$ python3 -q
>>> import numpy as np
>>> np.set_printoptions(precision=2, suppress=True, linewidth=140, legacy="1.25")
>>> def rd(a):
...     return np.round(a, 2) + 0
... 
>>> m1 = np.load("run7.npy")
>>> print(rd(m1))
[[-2.54 -1.72 -0.22  2.56]
 [ 0.   -0.44  3.98  0.04]
 [ 3.05 -1.94 -0.23  1.7 ]
 [ 0.51  3.01  0.31  2.56]]
>>> print(rd(np.einsum("ii->", m1)))
-0.66
>>> print(rd(np.linalg.det(m1.T)))
-256.0
>>> print(rd(np.linalg.eigvals(m1).sum().real))
-0.66
>>> print(rd(np.poly(m1)))
[   1.      0.66    0.    -10.5  -256.  ]
>>> print(rd(np.linalg.det(m1[::-1])))
-256.0
>>> print(rd(np.einsum("ij,ji->", m1, m1)))
0.43
>>> x0 = np.array([1, 0, 5, 0])
>>> y = m1 @ x0
>>> coef, lr = np.zeros(4), 1 / np.linalg.norm(m1, 2) ** 2
>>> for i in range(200):
...     coef -= lr * m1.T @ (m1 @ coef - y)
...     if i % 50 == 0: print(i, round(np.linalg.norm(m1 @ coef - y), 2))
... 
0 0.0
50 0.0
100 0.0
150 0.0
>>> print(rd(coef))
[1. 0. 5. 0.]
>>> print(rd(np.linalg.cond(m1)))
1.0
>>> arr = np.loadtxt("arr.csv", delimiter=",")
>>> print(arr)
[[-0.05  4.31  5.99]
 [ 5.99 -4.68 -9.78]
 [ 2.27 -3.15 -4.89]]
>>> W1 = np.array([[-5, 5, -9, 3], [5, -4, 5, 9], [-7, 5, -8, -1]])
>>> coef = np.array([-2, -9, 3, 2])
>>> H = np.maximum(arr @ W1 + coef, 0)
>>> print(rd((H > 0).mean(axis=0)))
[0.67 0.33 0.67 0.33]
>>> print(rd(H))
[[ 0.    3.46  0.   34.65]
 [13.11  0.    3.93  0.  ]
 [ 5.13  0.    5.94  0.  ]]
>>> cent = np.array([[-2, 1, -1], [-2, -3, 2], [-2, -1, 3], [0, -2, 3]])
>>> print((H @ cent).round(6).argmax(axis=1))
[2 1 2]
>>> print(rd(H @ cent))
[[ -6.92 -79.68 110.87]
 [-34.08   9.18  -1.32]
 [-22.14  -0.81  12.69]]
>>> print(rd(np.linalg.det(2 * arr)), rd(np.linalg.det(arr)))
-147.45 -18.43
>>> print(np.einsum("ii->", arr))
-9.62
>>> print(rd(np.einsum("ij,ji->", arr, arr)))
186.26
>>> print(rd(np.linalg.eigvals(arr)))
[-13.26   3.21   0.43]
>>> feats = np.load("data.npy")
>>> print(feats)
[[  7.  10.   5.   4.]
 [-14. -17.  -8.  -7.]
 [ 20.  22.  10.  10.]
 [ -2.  -4.  -2.  -2.]]
>>> w, vecs = np.linalg.eig(feats)
>>> print(rd(w))
[ 2. -2. -1. -1.]
>>> print(rd(np.sort(np.linalg.eigvals(np.linalg.inv(feats)))))
[-1.  -1.  -0.5  0.5]
>>> rng = np.random.default_rng(1888)
>>> idx = rng.permutation(4)
>>> M2 = feats[:, idx] * rng.choice([-1, 1], 4)
>>> print(M2)
[[ 10.  -4.  -7.   5.]
 [-17.   7.  14.  -8.]
 [ 22. -10. -20.  10.]
 [ -4.   2.   2.  -2.]]
>>> left, _, Vh = np.linalg.svd(feats.T @ M2)
>>> print(idx)
[1 3 0 2]
>>> print(rd(np.linalg.lstsq(feats, M2)[0]))
[[ 0.  0. -1.  0.]
 [ 1.  0.  0.  0.]
 [ 0.  0.  0.  1.]
 [ 0. -1.  0.  0.]]
>>> print(rd(np.linalg.det(feats.T)))
-4.0
>>> print(rd(np.linalg.det(feats[::-1])))
-4.0
>>> A = np.loadtxt("case17.csv", delimiter=",")
>>> print(A)
[[-2.01 -0.08]
 [-0.08 -2.99]]
>>> hat = np.triu(np.array([[-2, -2], [1, -2]]), 1) + np.eye(2)
>>> M2 = hat @ A @ np.linalg.inv(hat)
>>> print(rd(M2))
[[-1.85  2.2 ]
 [-0.08 -3.15]]
>>> print(rd(np.linalg.det(M2)))
6.0
>>> print(np.linalg.matrix_rank(M2))
2
>>> M2 = A / np.sqrt((A ** 2).mean(axis=1, keepdims=True))
>>> print(rd(np.linalg.norm(M2, axis=1)))
[1.41 1.41]
>>> print(rd(A - A.mean(axis=1, keepdims=True)))
[[-0.96  0.96]
 [ 1.46 -1.46]]
>>> print(np.linalg.matrix_rank(M2) == np.linalg.matrix_rank(A))
True
>>> M2 = A + rng.integers(-2, 3, (2, 1)) @ rng.integers(-2, 3, (1, 2))
>>> print(rd(M2))
[[-2.01 -2.08]
 [-0.08  1.01]]
>>> print(np.linalg.matrix_rank(M2 - A, tol=1e-8))
1
>>> print(rd(A.sum(axis=0)))
[-2.09 -3.07]
>>> print(np.unravel_index(np.abs(A).argmax(), A.shape))
(1, 1)
>>> print(rd(A.mean(axis=0)))
[-1.04 -1.54]
>>> print(rd(np.linalg.norm(A)))
3.6
>>> print(A.shape)
(2, 2)
>>> w, vecs = np.linalg.eigh(A)
>>> x0 = np.array([-1, -2])
>>> print(vecs * np.maximum(w, 0) @ vecs.T)
[[0. 0.]
 [0. 0.]]
>>> print((np.sign(vecs[:, -1].round(6)) == np.sign(vecs[0, -1].round(6))).astype(int))
[1 0]
>>> print(rd(np.linalg.eigvalsh(A[1:, 1:])))
[-2.99]
>>> O, _ = np.linalg.qr(np.array([[2.1, -1.1], [-0.3, 1.6]]))
>>> vecs, _ = np.linalg.qr(np.array([[0.8, 0.0, 2.0, -1.3],
...     [1.2, 0.1, 0.1, 0.3],
...     [2.7, -0.3, 1.3, 0.0],
...     [0.6, 0.2, -0.4, 0.6]]))
>>> s = 3 * 0.2 ** np.arange(2)
>>> mat = O[:, :2] * s @ vecs[:2]
>>> print(rd(mat))
[[ 0.73  0.38 -2.85 -0.21]
 [-0.34 -0.37  0.32 -0.42]]
>>> idx = rng.permutation(4)
>>> print(idx)
[3 0 2 1]
>>> M2 = feats[idx][:, idx]
>>> print(rd(np.sort(np.abs(np.linalg.eigvals(M2)))))
[1. 1. 2. 2.]
>>> print(np.allclose(M2, feats))
False
>>> print(rd(np.linalg.det(M2)), rd(np.linalg.det(feats[idx])))
-4.0 -4.0
>>> print(np.diag(M2))
[ -2.   7.  10. -17.]
>>> print(np.trace(M2))
-2.0
>>> print(np.linalg.matrix_rank(mat))
2
>>> print(rd(np.abs(mat).max()))
2.85
>>> print(np.count_nonzero(mat))
8
>>> print(np.unravel_index(np.abs(mat).argmax(), mat.shape))
(0, 2)
>>> x0 = np.array([2, 0, 2, 2])
>>> print((mat @ x0).argmax())
1
>>> print(rd(mat * x0))
[[ 1.46  0.   -5.69 -0.43]
 [-0.67  0.    0.64 -0.85]]
>>> print(rd(mat @ (2 * x0)))
[-9.33 -1.76]
>>> print(rd(mat @ x0))
[-4.66 -0.88]
>>> ang = np.radians(120)
>>> Rm = np.eye(4)
>>> Rm[3, 3] = Rm[0, 0] = np.cos(ang)
>>> Rm[3, 0], Rm[0, 3] = -np.sin(ang), np.sin(ang)
>>> print(rd(Rm))
[[-0.5   0.    0.    0.87]
 [ 0.    1.    0.    0.  ]
 [ 0.    0.    1.    0.  ]
 [-0.87  0.    0.   -0.5 ]]
>>> M2 = mat @ Rm.T
>>> print(np.allclose(mat @ mat.T, M2 @ M2.T))
True
>>> F = np.load("out2.npy")
>>> print(F)
[[ 3  2 -1  0]
 [ 0  3  2 -1]
 [-1  0  3  2]
 [ 2 -1  0  3]]
>>> # null space of dimension 1
>>> print(np.fft.fft(F[0]))
[4.+0.j 4.-2.j 0.+0.j 4.+2.j]
>>> print((F @ F)[0])
[10 12 -2 -4]
>>> print(F @ np.ones(4))
[4. 4. 4. 4.]
>>> print(F @ F)
[[10 12 -2 -4]
 [-4 10 12 -2]
 [-2 -4 10 12]
 [12 -2 -4 10]]
>>> print(rd(np.sort(np.abs(np.linalg.eigvals(F)))))
[0.   4.   4.47 4.47]
>>> print(rd(np.abs(np.linalg.eigvals(F)).max()))
4.47
>>> print(np.trace(F))
12
>>> x0 = np.array([1, 3, 1, 2])
>>> a = np.maximum(F @ x0, 0)
>>> print(F.T @ a)
[28 38 28 18]
>>> print(F * (a > 1e-9)[:, None])
[[ 3  2 -1  0]
 [ 0  3  2 -1]
 [-1  0  3  2]
 [ 2 -1  0  3]]
>>> x0 = np.array([3, 3])
>>> print(np.sign((A @ x0).round(6)))
[-1. -1.]
>>> print(np.linalg.norm(A @ x0) <= np.linalg.norm(A, 2) * np.linalg.norm(x0) + 1e-9)
True
>>> print(A @ np.eye(2)[0])
[-2.01 -0.08]
>>> M2 = F[0, 0] * F[1:] - np.outer(F[1:, 0], F[0])
>>> print(M2)
[[ 0  9  6 -3]
 [ 0  2  8  6]
 [ 0 -7  2  9]]
>>> print(np.linalg.matrix_rank(M2), np.linalg.matrix_rank(F))
2 3
>>> print(np.flatnonzero(~M2.round(6).any(axis=1)))
[]
>>> print(rd(F[:, 0] / F[0, 0]))
[ 1.    0.   -0.33  0.67]
>>> W0 = np.loadtxt("test3.csv", delimiter=",")
>>> print(W0)
[[1. 1.]
 [0. 1.]]
>>> # triangular
>>> print(rd(np.linalg.matrix_power(W0 - np.diag(np.diag(W0)), 2)))
[[0. 0.]
 [0. 0.]]
>>> print([int(np.linalg.matrix_rank(np.linalg.matrix_power(W0, p))) for p in range(1, 3)])
[2, 2]
>>> data = np.loadtxt("m.csv", delimiter=",")
>>> print(rd(data))
[[ 0.19  0.05 -0.39]
 [ 0.05  0.02 -0.11]
 [-0.39 -0.11  0.8 ]]
>>> x0 = np.array([-1, 0, -1])
>>> print(rd((data * x0).sum(axis=1)))
[ 0.2   0.06 -0.41]
>>> print(rd(data @ np.eye(3)[1]))
[ 0.05  0.02 -0.11]
>>> left, s, Vh = np.linalg.svd(data)
>>> print(rd(s))
[1. 0. 0.]
>>> M2 = left[:, :1] @ np.diag(s[:1]) @ Vh[:1]
>>> print(rd(np.linalg.norm(data - M2, 2)), rd(s[1]))
0.0 0.0
>>> print(rd(np.abs(data - M2).max()))
0.0
>>> print(rd(np.linalg.norm(data - M2) / np.linalg.norm(data)))
0.0
>>> print(rd(M2))
[[ 0.19  0.05 -0.39]
 [ 0.05  0.02 -0.11]
 [-0.39 -0.11  0.8 ]]
>>> w, vecs = np.linalg.eigh(data)
>>> x0 = np.array([-1, 1, -1])
>>> print(rd(x0 @ data @ x0))
0.34
>>> print(rd(vecs * np.maximum(w, 0) @ vecs.T))
[[ 0.19  0.05 -0.39]
 [ 0.05  0.02 -0.11]
 [-0.39 -0.11  0.8 ]]
>>> print((np.sign(vecs[:, -1].round(6)) == np.sign(vecs[0, -1].round(6))).astype(int))
[1 1 0]
>>> print(rd(np.linalg.eigvalsh(data[1:, 1:])))
[0.   0.81]
>>> def softmax(z):
...     e = np.exp(z - z.max(axis=-1, keepdims=True))
...     return e / e.sum(axis=-1, keepdims=True)
... 
>>> print(rd(softmax(data[1] + 5)))
[0.36 0.34 0.3 ]
>>> print(rd(softmax(data[1])))
[0.36 0.34 0.3 ]
>>> print(rd(softmax(10 * data[1])))
[0.53 0.36 0.1 ]
>>> scores = data @ data.T / np.sqrt(3)
>>> print(softmax(scores).round(6).argmax(axis=1))
[0 0 2]
>>> print(rd(softmax(scores)[1] @ data))
[-0.04 -0.01  0.08]
>>> print(rd(softmax(scores + np.triu(np.full(scores.shape, -np.inf), 1))))
[[1.   0.   0.  ]
 [0.51 0.49 0.  ]
 [0.24 0.28 0.48]]
